$ python3 -q
>>> import numpy as np
>>> import numpy.linalg as la
>>> np.set_printoptions(precision=2, suppress=True, linewidth=200)
>>> tidy = lambda a: np.round(a, 2) + 0
>>> mat = np.loadtxt("test0.csv", delimiter=",")
>>> tidy(mat)
array([[ 1.  ,  0.  ,  0.  ,  0.  ,  0.  ,  0.  ,  0.  ],
       [ 0.  ,  1.  ,  0.  ,  0.  ,  0.  ,  0.  ,  0.  ],
       [ 0.  ,  0.  ,  0.87,  0.  ,  0.  ,  0.  ,  0.5 ],
       [ 0.  ,  0.  ,  0.  ,  1.  ,  0.  ,  0.  ,  0.  ],
       [ 0.  ,  0.  ,  0.  ,  0.  ,  1.  ,  0.  ,  0.  ],
       [ 0.  ,  0.  ,  0.  ,  0.  ,  0.  ,  1.  ,  0.  ],
       [ 0.  ,  0.  , -0.5 ,  0.  ,  0.  ,  0.  ,  0.87]])
>>> vec = np.array([3, -2, -4, -2, 5, -1, 5])
>>> rhs = mat @ vec
>>> c, lr = np.zeros(7), 1 / la.norm(mat, 2) ** 2
>>> for i in range(8):
...     c -= lr * mat.T @ (mat @ c - rhs)
...     if i % 2 == 0: print(i, round(la.norm(mat @ c - rhs), 2))
... 
0 0.0
2 0.0
4 0.0
6 0.0
>>> tidy(la.cond(mat))
np.float64(1.0)
>>> c
array([ 3., -2., -4., -2.,  5., -1.,  5.])
>>> data = np.load("a.npy")
>>> data
array([[ 2.02,  1.76,  1.12,  0.68, -3.15, -2.49],
       [-1.85,  3.97,  1.27,  1.41,  1.47,  0.13],
       [ 0.97,  0.61,  4.79,  0.09,  0.58,  0.66],
       [-0.3 , -1.73,  1.04,  2.77,  3.63,  0.02],
       [ 1.19, -1.17,  2.05, -3.42, -0.8 , -2.37],
       [-0.94, -2.45,  3.39,  1.18, -1.79,  1.43],
       [ 1.25,  0.44, -2.06,  0.16, -2.76,  3.37],
       [-3.43, -0.02, -3.08,  1.46,  0.82,  0.99],
       [ 0.74,  3.48,  2.69, -0.52, -2.  ,  0.91],
       [-2.87, -1.77,  2.18, -2.97, -0.18, -0.13],
       [-0.5 , -0.13,  4.21, -2.47,  0.71,  0.65],
       [-2.45, -1.02, -0.65, -0.29,  3.69,  1.96],
       [-0.46,  1.36, -0.88,  1.93, -2.56, -3.45],
       [ 1.2 , -0.03, -2.09, -3.39,  0.25, -2.76],
       [-1.21, -2.15,  1.86, -0.49,  2.92,  2.59],
       [ 0.7 , -2.54, -2.29, -1.96, -2.29, -1.93],
       [-0.95,  0.47,  0.21,  0.69,  3.79,  3.  ],
       [-3.36,  2.15,  1.73,  0.99,  2.24, -0.31],
       [ 1.14, -3.23,  3.16, -0.94, -0.98, -1.21],
       [ 0.49,  0.51,  0.59,  4.07,  1.51, -2.29],
       [ 1.2 , -0.91, -2.87,  2.04, -0.5 ,  3.18],
       [-0.33,  3.1 ,  3.48,  0.71,  1.54,  0.49],
       [-1.43,  1.59,  1.1 ,  0.35,  1.19,  4.21],
       [ 1.76, -1.69,  1.56,  2.83, -1.15,  2.7 ],
       [ 2.38,  3.02, -0.36,  0.75,  1.41,  2.74],
       [ 1.21,  2.62, -2.23, -3.01,  1.6 ,  0.3 ],
       [-0.27,  4.02,  2.15, -1.79,  0.13, -0.96]])
>>> Q, R = la.qr(data)
>>> tidy(np.trace(Q @ Q.T))
np.float64(6.0)
>>> tidy(np.abs(np.diag(R)))
array([ 8.39, 11.07, 12.05, 10.17,  9.14, 10.14])
>>> tidy(abs(R[0, 0])), tidy(la.norm(data[:, 0]))
(np.float64(8.39), np.float64(8.39))
>>> tidy(la.svd(data, compute_uv=False))
array([13.64, 12.17, 10.92,  9.92,  8.96,  6.54])
>>> tidy(la.norm(data))
np.float64(25.98)
>>> np.unravel_index(np.abs(data).argmax(), data.shape)
(np.int64(2), np.int64(2))
>>> tidy(data.sum(axis=0))
array([-4.1 , 10.26, 22.07,  0.86,  9.32, 11.43])
>>> np.count_nonzero(data)
np.int64(162)
>>> data.shape
(27, 6)
>>> hat = data @ la.solve(data.T @ data, data.T)
>>> la.matrix_rank(np.eye(27) - hat)
np.int64(21)
>>> tidy(np.diag(hat))
array([0.19, 0.19, 0.19, 0.28, 0.19, 0.26, 0.28, 0.28, 0.23, 0.28, 0.18, 0.18, 0.25, 0.22, 0.18, 0.15, 0.16, 0.22, 0.2 , 0.32, 0.2 , 0.16, 0.19, 0.25, 0.27, 0.28, 0.2 ])
>>> tidy(np.trace(hat))
np.float64(6.0)
>>> A2 = la.inv(mat)
>>> (np.abs(A2) > 1e-9).astype(int)
array([[1, 0, 0, 0, 0, 0, 0],
       [0, 1, 0, 0, 0, 0, 0],
       [0, 0, 1, 0, 0, 0, 1],
       [0, 0, 0, 1, 0, 0, 0],
       [0, 0, 0, 0, 1, 0, 0],
       [0, 0, 0, 0, 0, 1, 0],
       [0, 0, 1, 0, 0, 0, 1]])
>>> tidy(mat @ A2)
array([[1., 0., 0., 0., 0., 0., 0.],
       [0., 1., 0., 0., 0., 0., 0.],
       [0., 0., 1., 0., 0., 0., 0.],
       [0., 0., 0., 1., 0., 0., 0.],
       [0., 0., 0., 0., 1., 0., 0.],
       [0., 0., 0., 0., 0., 1., 0.],
       [0., 0., 0., 0., 0., 0., 1.]])
>>> tidy(la.inv(A2))
array([[ 1.  ,  0.  ,  0.  ,  0.  ,  0.  ,  0.  ,  0.  ],
       [ 0.  ,  1.  ,  0.  ,  0.  ,  0.  ,  0.  ,  0.  ],
       [ 0.  ,  0.  ,  0.87,  0.  ,  0.  ,  0.  ,  0.5 ],
       [ 0.  ,  0.  ,  0.  ,  1.  ,  0.  ,  0.  ,  0.  ],
       [ 0.  ,  0.  ,  0.  ,  0.  ,  1.  ,  0.  ,  0.  ],
       [ 0.  ,  0.  ,  0.  ,  0.  ,  0.  ,  1.  ,  0.  ],
       [ 0.  ,  0.  , -0.5 ,  0.  ,  0.  ,  0.  ,  0.87]])
>>> tidy(la.norm(data, 1)), tidy(la.norm(data, np.inf))
(np.float64(55.09), np.float64(11.71))
>>> tidy(data[16] @ data[15])
np.float64(-18.16)
>>> tidy(la.norm(data, 2))
np.float64(13.64)
>>> tidy(la.norm(data, "nuc"))
np.float64(62.16)
>>> tidy(la.norm(data[16] - data[15]))
np.float64(9.29)
>>> tidy(la.norm(data, axis=0))
array([ 8.39, 11.07, 12.14, 10.22, 10.43, 11.02])
>>> E = np.loadtxt("x.csv", delimiter=",")
>>> E
array([[ 0.,  0.,  0.,  0., -4., -2., -8.,  1.,  6.,  7.],
       [ 0.,  0.,  0.,  0., -2.,  3., -1.,  5.,  2.,  9.],
       [ 0.,  0.,  0.,  0., -9.,  2.,  0.,  2.,  8., -9.],
       [ 0.,  0.,  0.,  0., -5.,  2., -4., -6.,  9., -9.],
       [-4., -2., -9., -5.,  0.,  0.,  0.,  0.,  0.,  0.],
       [-2.,  3.,  2.,  2.,  0.,  0.,  0.,  0.,  0.,  0.],
       [-8., -1.,  0., -4.,  0.,  0.,  0.,  0.,  0.,  0.],
       [ 1.,  5.,  2., -6.,  0.,  0.,  0.,  0.,  0.,  0.],
       [ 6.,  2.,  8.,  9.,  0.,  0.,  0.,  0.,  0.,  0.],
       [ 7.,  9., -9., -9.,  0.,  0.,  0.,  0.,  0.,  0.]])
>>> A2 = E / np.sqrt((E ** 2).mean(axis=1, keepdims=True))
>>> tidy(A2[6])
array([-2.81, -0.35,  0.  , -1.41,  0.  ,  0.  ,  0.  ,  0.  ,  0.  ,  0.  ])
>>> la.matrix_rank(A2) == la.matrix_rank(E)
np.True_
>>> la.matrix_rank(E - E.mean(axis=1, keepdims=True))
np.int64(8)
>>> tidy(la.norm(A2, axis=1))
array([3.16, 3.16, 3.16, 3.16, 3.16, 3.16, 3.16, 3.16, 3.16, 3.16])
>>> np.abs(np.diag(la.qr(E)[1])) > 1e-9
array([ True,  True,  True,  True,  True,  True,  True,  True, False, False])
>>> np.allclose(E[:-1].T @ la.lstsq(E[:-1].T, E[-1])[0], E[-1])
True
>>> la.lstsq(E[:-1].T, E[-1])[2]
np.int32(8)
>>> evals, vecs = la.eigh(E)
>>> np.unique(evals.round(6) + 0, return_counts=True)[1]
array([1, 1, 1, 1, 2, 1, 1, 1, 1])
>>> tidy(np.abs(vecs[:, -1]))
array([0.04, 0.15, 0.47, 0.5 , 0.32, 0.07, 0.1 , 0.13, 0.39, 0.46])
>>> tidy(la.svd(E, compute_uv=False))
array([21.13, 21.13, 15.47, 15.47,  8.44,  8.44,  3.74,  3.74,  0.  ,  0.  ])
>>> tidy(vecs.T @ E @ vecs)
array([[-21.13,   0.  ,   0.  ,   0.  ,   0.  ,   0.  ,   0.  ,   0.  ,   0.  ,   0.  ],
       [  0.  , -15.47,   0.  ,   0.  ,   0.  ,   0.  ,   0.  ,   0.  ,   0.  ,   0.  ],
       [  0.  ,   0.  ,  -8.44,   0.  ,   0.  ,   0.  ,   0.  ,   0.  ,   0.  ,   0.  ],
       [  0.  ,   0.  ,   0.  ,  -3.74,   0.  ,   0.  ,   0.  ,   0.  ,   0.  ,   0.  ],
       [  0.  ,   0.  ,   0.  ,   0.  ,   0.  ,   0.  ,   0.  ,   0.  ,   0.  ,   0.  ],
       [  0.  ,   0.  ,   0.  ,   0.  ,   0.  ,   0.  ,   0.  ,   0.  ,   0.  ,   0.  ],
       [  0.  ,   0.  ,   0.  ,   0.  ,   0.  ,   0.  ,   3.74,   0.  ,   0.  ,   0.  ],
       [  0.  ,   0.  ,   0.  ,   0.  ,   0.  ,   0.  ,   0.  ,   8.44,   0.  ,   0.  ],
       [  0.  ,   0.  ,   0.  ,   0.  ,   0.  ,   0.  ,   0.  ,   0.  ,  15.47,   0.  ],
       [  0.  ,   0.  ,   0.  ,   0.  ,   0.  ,   0.  ,   0.  ,   0.  ,   0.  ,  21.13]])
>>> tidy(la.eigvalsh(E).min())
np.float64(-21.13)
>>> np.all(la.eigvalsh(E) > 0)
np.False_
>>> W0 = np.load("m.npy")
>>> W0
array([[ 2,  0,  0,  0],
       [-1, -1,  0,  0],
       [ 0,  0,  2,  0],
       [ 0,  0, -1, -1]])
>>> U, sv, Vt = la.svd(E)
>>> np.argmax(sv[:-1] / (sv[1:] + 1e-6)) + 1
np.int64(8)
>>> A2 = U[:, :8] @ np.diag(sv[:8]) @ Vt[:8]
>>> la.matrix_rank(E, rtol=0.05)
np.int64(8)
>>> tidy(A2)
array([[ 0.,  0.,  0.,  0., -4., -2., -8.,  1.,  6.,  7.],
       [ 0.,  0.,  0.,  0., -2.,  3., -1.,  5.,  2.,  9.],
       [ 0.,  0.,  0.,  0., -9.,  2.,  0.,  2.,  8., -9.],
       [ 0.,  0.,  0.,  0., -5.,  2., -4., -6.,  9., -9.],
       [-4., -2., -9., -5.,  0.,  0.,  0.,  0.,  0.,  0.],
       [-2.,  3.,  2.,  2.,  0.,  0.,  0.,  0.,  0.,  0.],
       [-8., -1.,  0., -4.,  0.,  0.,  0.,  0.,  0.,  0.],
       [ 1.,  5.,  2., -6.,  0.,  0.,  0.,  0.,  0.,  0.],
       [ 6.,  2.,  8.,  9.,  0.,  0.,  0.,  0.,  0.,  0.],
       [ 7.,  9., -9., -9.,  0.,  0.,  0.,  0.,  0.,  0.]])
>>> F = np.diag(np.array([2, 0, 2, 2, 2, 0, 0, 2, 2, 2, 2])) + 5 * np.eye(11, k=1) + 5 * np.eye(11, k=-1)
>>> F
array([[2., 5., 0., 0., 0., 0., 0., 0., 0., 0., 0.],
       [5., 0., 5., 0., 0., 0., 0., 0., 0., 0., 0.],
       [0., 5., 2., 5., 0., 0., 0., 0., 0., 0., 0.],
       [0., 0., 5., 2., 5., 0., 0., 0., 0., 0., 0.],
       [0., 0., 0., 5., 2., 5., 0., 0., 0., 0., 0.],
       [0., 0., 0., 0., 5., 0., 5., 0., 0., 0., 0.],
       [0., 0., 0., 0., 0., 5., 0., 5., 0., 0., 0.],
       [0., 0., 0., 0., 0., 0., 5., 2., 5., 0., 0.],
       [0., 0., 0., 0., 0., 0., 0., 5., 2., 5., 0.],
       [0., 0., 0., 0., 0., 0., 0., 0., 5., 2., 5.],
       [0., 0., 0., 0., 0., 0., 0., 0., 0., 5., 2.]])
>>> rng = np.random.default_rng(0)
>>> labels = rng.permutation(11)
>>> labels
array([ 4,  6,  7,  2,  0,  3,  5, 10,  9,  8,  1])
>>> A2 = F[labels][:, labels]
>>> A2
array([[2., 0., 0., 0., 0., 5., 5., 0., 0., 0., 0.],
       [0., 0., 5., 0., 0., 0., 5., 0., 0., 0., 0.],
       [0., 5., 2., 0., 0., 0., 0., 0., 0., 5., 0.],
       [0., 0., 0., 2., 0., 5., 0., 0., 0., 0., 5.],
       [0., 0., 0., 0., 2., 0., 0., 0., 0., 0., 5.],
       [5., 0., 0., 5., 0., 2., 0., 0., 0., 0., 0.],
       [5., 5., 0., 0., 0., 0., 0., 0., 0., 0., 0.],
       [0., 0., 0., 0., 0., 0., 0., 2., 5., 0., 0.],
       [0., 0., 0., 0., 0., 0., 0., 5., 2., 5., 0.],
       [0., 0., 5., 0., 0., 0., 0., 0., 5., 2., 0.],
       [0., 0., 0., 5., 5., 0., 0., 0., 0., 0., 0.]])
>>> np.allclose(A2, F)
False
>>> np.diag(A2)
array([2., 0., 2., 2., 2., 2., 0., 2., 2., 2., 0.])
